In [1]: import numpy as np

In [2]: np.set_printoptions(precision=1, suppress=True, linewidth=120)

In [3]: rnd = lambda a: np.round(a, 1) + 0

In [4]: F = np.load("test0.npy")

In [5]: print(F)
[[ -7.8  25.6  -7.8]
 [ -7.8  25.4  -7.8]
 [ -5.3  18.9  -5.3]
 [ -3.5  13.8  -3.5]
 [ -2.4  10.4  -2.4]
 [ -2.3  10.2  -2.3]
 [ -1.    5.1  -1. ]
 [ -0.9   4.3  -0.9]
 [ -0.8   4.   -0.8]
 [ -0.6   2.8  -0.6]
 [ -0.5   1.9  -0.5]
 [ -0.5   1.5  -0.5]
 [ -0.4   1.2  -0.4]
 [ -0.4   1.   -0.4]
 [ -0.4   1.   -0.4]
 [ -0.2   0.4  -0.2]
 [ -0.1   0.2  -0.1]
 [  0.1  -0.1   0.1]
 [  0.2  -0.3   0.2]
 [  0.3  -0.4   0.3]
 [  4.5  -4.6   4.5]
 [  5.3  -5.4   5.3]
 [  5.5  -5.5   5.5]
 [  6.9  -6.9   6.9]
 [  8.1  -8.1   8.1]
 [ 15.  -15.3  15. ]
 [ 28.6 -30.1  28.6]]

In [6]: np.linalg.lstsq(F[:-1].T, F[-1])[2]
Out[6]: np.int32(2)

In [7]: np.allclose(F[:-1].T @ np.linalg.lstsq(F[:-1].T, F[-1])[0], F[-1])
Out[7]: True

In [8]: basis = np.array([[-0.2, -0.8, 0.0], [-1.2, 1.6, -1.5]])

In [9]: rng = np.random.default_rng(1681)

In [10]: m1 = np.array([[-8, 9],
    ...:     [9, -3],
    ...:     [7, 3],
    ...:     [-6, -9],
    ...:     [9, -4],
    ...:     [1, -5],
    ...:     [-5, 6],
    ...:     [0, 3],
    ...:     [-3, -3],
    ...:     [-1, 4]]) @ basis + 0.1 * rng.normal(size=(10, 3))

In [11]: rnd(m1)
Out[11]: 
array([[ -9.1,  20.8, -13.6],
       [  2. , -12. ,   4.5],
       [ -5. ,  -0.7,  -4.5],
       [ 12. ,  -9.6,  13.5],
       [  2.9, -13.7,   5.9],
       [  5.7,  -8.7,   7.5],
       [ -6.2,  13.6,  -9. ],
       [ -3.6,   4.8,  -4.6],
       [  4.3,  -2.4,   4.5],
       [ -4.8,   7.3,  -6.1]])

In [12]: cen = (m1 - m1.mean(axis=0)) / m1.std(axis=0)

In [13]: np.argwhere(np.abs(cen) > 2)
Out[13]: array([], shape=(0, 2), dtype=int64)

In [14]: coef = np.linalg.lstsq(np.delete(cen, 2, axis=1), cen[:, 2])[0]

In [15]: rnd(coef)
Out[15]: array([ 0.7, -0.3])

In [16]: rnd(1 - np.var(cen[:, 2] - np.delete(cen, 2, axis=1) @ coef))
Out[16]: np.float64(1.0)

In [17]: cen = m1 - m1.mean(axis=0)

In [18]: Uu, sv, Vt = np.linalg.svd(cen, full_matrices=False)

In [19]: print(np.abs(Vt[0]).argmax())
1

In [20]: rnd(sv ** 2 / (sv ** 2).sum())
Out[20]: array([0.9, 0.1, 0. ])
